>>> import numpy as np
>>> from numpy import linalg as LA
>>> np.set_printoptions(precision=4, suppress=True, linewidth=140)
>>> rng = np.random.default_rng(257)
>>> th = rng.uniform(0, 2 * np.pi, 29)
>>> O, _ = LA.qr(np.array([[-0.2, 0.3], [-0.4, -1.2], [-2.0, -1.4], [0.7, -0.9]]))
>>> mat = 20 * np.c_[np.cos(th), np.sin(th)] @ O.T
>>> print(mat)
[[ -4.8088  11.6296   3.8499  15.0601]
 [ -5.0479   7.4991  -7.4695  16.2015]
 [  0.2246   7.151   18.6281  -1.3445]
 [ -3.5318   0.9179 -15.8077  11.6962]
 [ -3.2968   0.1877 -16.3914  10.9735]
 [  5.0472  -7.4929   7.4807 -16.1995]
 [ -2.0614  -3.1747 -18.2962   7.1358]
 [ -2.5785  11.2835  14.4028   7.6547]
 [ -3.0236  -0.6186 -16.9662  10.1303]
 [ -0.3692  -6.8743 -18.691    1.8036]
 [  4.1255  -2.9598  13.8506 -13.5049]
 [  3.4458  -0.6465  16.0316 -11.4322]
 [ -3.4903   0.7863 -15.9173  11.5689]
 [  0.4596   6.6983  18.723   -2.0904]
 [ -4.4522   4.2627 -12.3359  14.4856]
 [ -3.0537  -0.5319 -16.9079  10.2232]
 [  3.7442  -1.6116  15.1972 -12.3462]
 [  3.8765  -2.063   14.7703 -12.7497]
 [ -1.5171  -4.4627 -18.663    5.429 ]
 [ -5.1843   9.2913  -3.7853  16.5066]
 [  3.1127   0.3602  16.7899 -10.4058]
 [  1.6787   4.0907  18.5797  -5.9367]
 [ -0.2215  -7.1569 -18.6266   1.3346]
 [  1.3667   4.8013  18.7221  -4.9559]
 [  3.9921 -12.1333  -9.255  -12.2959]
 [ -5.148   10.3305  -1.0595  16.299 ]
 [ -0.8062  -6.0022 -18.7926   3.1876]
 [ -2.1622  10.8347  15.4333   6.3046]
 [  5.1055 -10.6664   0.0214 -16.1295]]
>>> print(LA.norm(mat, axis=0))
[18.291  35.8211 80.4786 59.2071]
>>> print(np.round(LA.norm(mat, 2), 4))
90.2028
>>> print(np.round(LA.norm(mat[14] - mat[10]), 4))
39.9367
>>> cov = np.cov(mat, rowvar=False)
>>> print(np.polyfit(mat[:, 0], mat[:, 1], 1))
[-1.178   0.2263]
>>> print(np.argsort(-mat.std(axis=0).round(6), kind="stable"))
[2 3 1 0]
>>> print(np.median(mat, axis=0))
[-0.8062  0.1877 -1.0595  3.1876]
>>> print(mat.std(axis=0))
[ 3.3592  6.6013 14.9337 10.8764]
>>> print(np.round(np.corrcoef(mat[:, 0], mat[:, 1])[0, 1], 4))
-0.5994
>>> lab = mat[:, 3] > np.median(mat[:, 3])
>>> r0 = mat[lab].mean(axis=0) - mat[~lab].mean(axis=0)
>>> print(((mat - mat.mean(axis=0)) @ r0 > 0).astype(int))
[1 1 0 1 1 0 1 0 1 1 0 0 1 0 1 1 0 0 1 1 0 0 1 0 0 1 1 0 0]
>>> print(np.argsort(-np.abs(r0).round(6), kind="stable"))
[3 2 1 0]
>>> U, sv, Vh = LA.svd(mat)
>>> V = Vh[:(sv > 1e-8).sum()]
>>> x0 = mat[19] + -2 * mat[12] + rng.integers(2) * np.eye(4)[3]
>>> print(x0)
[ 1.7964  7.7187 28.0493 -5.6311]
>>> print(round(float(LA.norm(x0 - V.T @ V @ x0)), 4))
0.5646
>>> print(np.allclose(V.T @ V @ x0, x0))
False
>>> print(LA.matrix_rank(np.vstack([mat, x0])))
3
>>> print(V.T @ V)
[[ 0.0672 -0.123   0.043  -0.2139]
 [-0.123   0.3682  0.2714  0.3793]
 [ 0.043   0.2714  0.8833 -0.166 ]
 [-0.2139  0.3793 -0.166   0.6813]]
>>> print(np.diag(V.T @ V))
[0.0672 0.3682 0.8833 0.6813]
>>> other = np.array([[-1, 2, -2, 2, -2], [2, 1, 1, 0, 1], [1, 2, 1, 0, 2]])
>>> X = other.T @ other
>>> print(X)
[[ 6  2  5 -2  6]
 [ 2  9 -1  4  1]
 [ 5 -1  6 -4  7]
 [-2  4 -4  4 -4]
 [ 6  1  7 -4  9]]
>>> # rank 3
>>> w, V = LA.eigh(X)
>>> print(w.sum(), np.trace(X))
34.0 34
>>> print(V @ np.diag(w) @ V.T)
[[ 6.  2.  5. -2.  6.]
 [ 2.  9. -1.  4.  1.]
 [ 5. -1.  6. -4.  7.]
 [-2.  4. -4.  4. -4.]
 [ 6.  1.  7. -4.  9.]]
>>> print(np.round(V.T @ X @ V, 4) + 0)
[[ 0.      0.      0.      0.      0.    ]
 [ 0.      0.      0.      0.      0.    ]
 [ 0.      0.      1.235   0.      0.    ]
 [ 0.      0.      0.     11.4988  0.    ]
 [ 0.      0.      0.      0.     21.2663]]
>>> print(np.abs(V[:, -1]).round(6).argmax())
4
>>> print(np.unique(w.round(6) + 0, return_counts=True)[1])
[2 1 1 1]
>>> print(np.round(LA.svd(X, compute_uv=False), 4) + 0)
[21.2663 11.4988  1.235   0.      0.    ]
>>> print(np.abs(V[:, -1]))
[0.4615 0.0232 0.5285 0.3277 0.6323]
>>> print(np.round(V.T @ V, 4) + 0)
[[1. 0. 0. 0. 0.]
 [0. 1. 0. 0. 0.]
 [0. 0. 1. 0. 0.]
 [0. 0. 0. 1. 0.]
 [0. 0. 0. 0. 1.]]
>>> other = X[0, 0] * X[1:] - np.outer(X[1:, 0], X[0])
>>> print(other)
[[  0  50 -16  28  -6]
 [  0 -16  11 -14  12]
 [  0  28 -14  20 -12]
 [  0  -6  12 -12  18]]
>>> print(X[:, 0] / X[0, 0])
[ 1.      0.3333  0.8333 -0.3333  1.    ]
>>> print(LA.cond(X) > 100)
True
>>> cov = X.T @ X
>>> print(np.trace(cov), (X ** 2).sum())
586 586
>>> print(LA.matrix_rank(cov))
3
>>> print(np.round(LA.eigvalsh(cov)[::-1], 4) + 0)
[452.2535 132.2213   1.5252   0.       0.    ]
>>> print(np.round(LA.svd(X, compute_uv=False) ** 2, 4) + 0)
[452.2535 132.2213   1.5252   0.       0.    ]
>>> print(cov)
[[105  23 108 -56 135]
 [ 23 103 -14  48   7]
 [108 -14 127 -82 150]
 [-56  48 -82  68 -88]
 [135   7 150 -88 183]]
>>> print((X @ X.T).shape)
(5, 5)
>>> print([round(float(x), 4) for x in LA.svd(cov, compute_uv=False)[:3]])
[452.2535, 132.2213, 1.5252]
>>> feats = np.array([[1, 4, 2, 3, 4, 4],
...     [1, 4, 2, 3, 4, 4],
...     [4, 7, 5, 6, 7, 7],
...     [-2, 1, -1, 0, 1, 1],
...     [-1, 2, 0, 1, 2, 2],
...     [-6, -3, -5, -4, -3, -3],
...     [2, 5, 3, 4, 5, 5],
...     [2, 5, 3, 4, 5, 5]])
>>> x0 = np.array([-3, 3, 0, -2, 1, -3])
>>> a = np.maximum(feats @ x0, 0)
>>> print(feats.T @ a)
[-155  -56 -122  -89  -56  -56]
>>> print(np.maximum(feats @ (3 * x0), 0))
[ 0  0  0 21  9 69  0  0]
>>> print(feats * (a > 1e-9)[:, None])
[[ 0  0  0  0  0  0]
 [ 0  0  0  0  0  0]
 [ 0  0  0  0  0  0]
 [-2  1 -1  0  1  1]
 [-1  2  0  1  2  2]
 [-6 -3 -5 -4 -3 -3]
 [ 0  0  0  0  0  0]
 [ 0  0  0  0  0  0]]
>>> U, sv, Vh = LA.svd(feats)
>>> print(sv.round(4) + 0)
[25.3377  6.3246  0.      0.      0.      0.    ]
>>> print(np.argmax(sv[:-1] / (sv[1:] + 1e-6)) + 1)
2
>>> other = U[:, :2] @ np.diag(sv[:2]) @ Vh[:2]
>>> print(LA.matrix_rank(other))
2
>>> blk = np.stack([feats, -2 * feats, feats[::-1]])
>>> print(blk.shape)
(3, 8, 6)
>>> print(LA.matrix_rank(blk.reshape(3, -1)))
2
>>> print(LA.norm(blk, axis=(1, 2)))
[26.1151 52.2303 26.1151]
>>> print((blk @ feats.T).shape)
(3, 8, 8)
>>> print(blk.sum(axis=0))
[[  1   1   1   1   1   1]
 [  1   1   1   1   1   1]
 [-10 -10 -10 -10 -10 -10]
 [  1   1   1   1   1   1]
 [ -1  -1  -1  -1  -1  -1]
 [ 10  10  10  10  10  10]
 [ -1  -1  -1  -1  -1  -1]
 [ -1  -1  -1  -1  -1  -1]]
>>> print(feats - feats[0])
[[ 0  0  0  0  0  0]
 [ 0  0  0  0  0  0]
 [ 3  3  3  3  3  3]
 [-3 -3 -3 -3 -3 -3]
 [-2 -2 -2 -2 -2 -2]
 [-7 -7 -7 -7 -7 -7]
 [ 1  1  1  1  1  1]
 [ 1  1  1  1  1  1]]
>>> feats[:, 6]
Traceback (most recent call last):
  File "<python-input-73>", line 1, in <module>
    feats[:, 6]
    ~~~~~^^^^^^
IndexError: index 6 is out of bounds for axis 1 with size 6
>>> print(feats.shape)
(8, 6)
>>> print(feats.sum(axis=0))
[ 1 25  9 17 25 25]
>>> print(np.count_nonzero(feats))
46
>>> print(feats.mean(axis=0))
[0.125 3.125 1.125 2.125 3.125 3.125]
>>> print(np.unravel_index(np.abs(feats).argmax(), feats.shape))
(np.int64(2), np.int64(1))
>>> print(round(float(LA.norm(feats)), 4))
26.1151
>>> print(np.round(LA.svd(feats, compute_uv=False), 4) + 0)
[25.3377  6.3246  0.      0.      0.      0.    ]
>>> other = feats / LA.norm(feats, axis=1, keepdims=True)
>>> cov = other @ other.T
>>> print(cov[1])
[ 1.      1.      0.9843  0.3592  0.8825 -0.797   0.9963  0.9963]
>>> print(np.argwhere(np.triu(np.abs(cov) > 0.95, 1)))
[[0 1]
 [0 2]
 [0 6]
 [0 7]
 [1 2]
 [1 6]
 [1 7]
 [2 6]
 [2 7]
 [6 7]]
>>> K = np.array([[122, 78, 156, 123, 89, 71],
...     [78, 136, 142, 119, 90, 57],
...     [156, 142, 291, 209, 150, 124],
...     [123, 119, 209, 159, 112, 90],
...     [89, 90, 150, 112, 100, 79],
...     [71, 57, 124, 90, 79, 73]])
>>> # symmetric
>>> print(LA.cond(K) > 100)
True
>>> w, V = LA.eigh(K)
>>> x0 = np.array([-2, 0, 4, 4, -5, 0])
>>> print(np.abs(K).sum(axis=1).max(), np.round(np.abs(w).max(), 4))
1072 760.7387
>>> print(round(float(x0 @ K @ x0 / (x0 @ x0)), 4), round(w[0], 4), np.round(w[-1], 4))
60.8525 0.1451 760.7387
>>> U, sv, Vh = LA.svd(K)
>>> print(sv)
[760.7387  60.127   29.6356  26.2997   4.0539   0.1451]
>>> other = U[:, :5] @ np.diag(sv[:5]) @ Vh[:5]
>>> print(round(float(np.abs(K - other).max()), 4))
0.0736
>>> print(np.round(LA.norm(K - other, 2), 4), round(sv[5], 4))
0.1451 0.1451
>>> W = np.array([[1, 2, 1, 1],
...     [1, 2, 2, 3],
...     [2, 2, 0, 0],
...     [2, 3, 2, 0],
...     [3, 3, 1, 2],
...     [0, 2, 0, 3]])
>>> b = np.array([2, 3, -3, -3])
>>> hid = np.maximum(feats @ W + b, 0)
>>> print((hid > 0).astype(int))
[[1 1 1 1]
 [1 1 1 1]
 [1 1 1 1]
 [1 1 0 1]
 [1 1 1 1]
 [0 0 0 0]
 [1 1 1 1]
 [1 1 1 1]]
>>> print(LA.matrix_rank(hid))
3
>>> Z = np.array([[-1, -1], [6, -9], [-2, 7], [9, 1]])
>>> print(hid @ Z)
[[ 485 -301]
 [ 485 -301]
 [ 917 -553]
 [  49  -35]
 [ 197 -133]
 [   0    0]
 [ 629 -385]
 [ 629 -385]]
>>> print((hid @ Z).round(6).argmax(axis=1))
[0 0 0 0 0 0 0 0]
>>> th = np.radians(180)
>>> Rm = np.eye(6)
>>> Rm[3, 3] = Rm[1, 1] = np.cos(th)
>>> Rm[3, 1], Rm[1, 3] = -np.sin(th), np.sin(th)
>>> print(Rm.round(4) + 0)
[[ 1.  0.  0.  0.  0.  0.]
 [ 0. -1.  0.  0.  0.  0.]
 [ 0.  0.  1.  0.  0.  0.]
 [ 0.  0.  0. -1.  0.  0.]
 [ 0.  0.  0.  0.  1.  0.]
 [ 0.  0.  0.  0.  0.  1.]]
>>> other = K @ Rm.T
>>> print(np.abs(other - K).max(axis=0))
[  0. 284.   0. 418.   0.   0.]
>>> print(np.allclose(K @ K.T, other @ other.T))
True
>>> m1 = np.load("out2.npy")
>>> print(m1)
[[-0.9  1.8 -0.5]
 [ 1.2 -0.4  0. ]
 [-1.8  0.8 -2.4]
 [-0.8  0.4 -1.7]
 [ 1.5 -0.9 -0.6]
 [ 0.9  2.   1.6]
 [ 0.4 -0.2 -0.2]
 [ 0.4 -1.4  0.7]]
>>> U, sv, Vh = LA.svd(m1, full_matrices=False)
>>> print(np.round(U.T @ m1 @ Vh.T, 4) + 0)
[[4.3809 0.     0.    ]
 [0.     3.2775 0.    ]
 [0.     0.     1.7133]]
>>> print(U.shape, sv.shape, Vh.shape)
(8, 3) (3,) (3, 3)
>>> print(np.allclose(U * sv @ Vh, m1))
True
>>> print(np.round(U.T @ U, 4) + 0)
[[1. 0. 0.]
 [0. 1. 0.]
 [0. 0. 1.]]
>>> print(np.abs(Vh[0]))
[0.6356 0.3724 0.6762]
>>> print(np.abs(U[:, 0]).round(6).argmax())
2
>>> print((sv > 1e-8).sum())
3
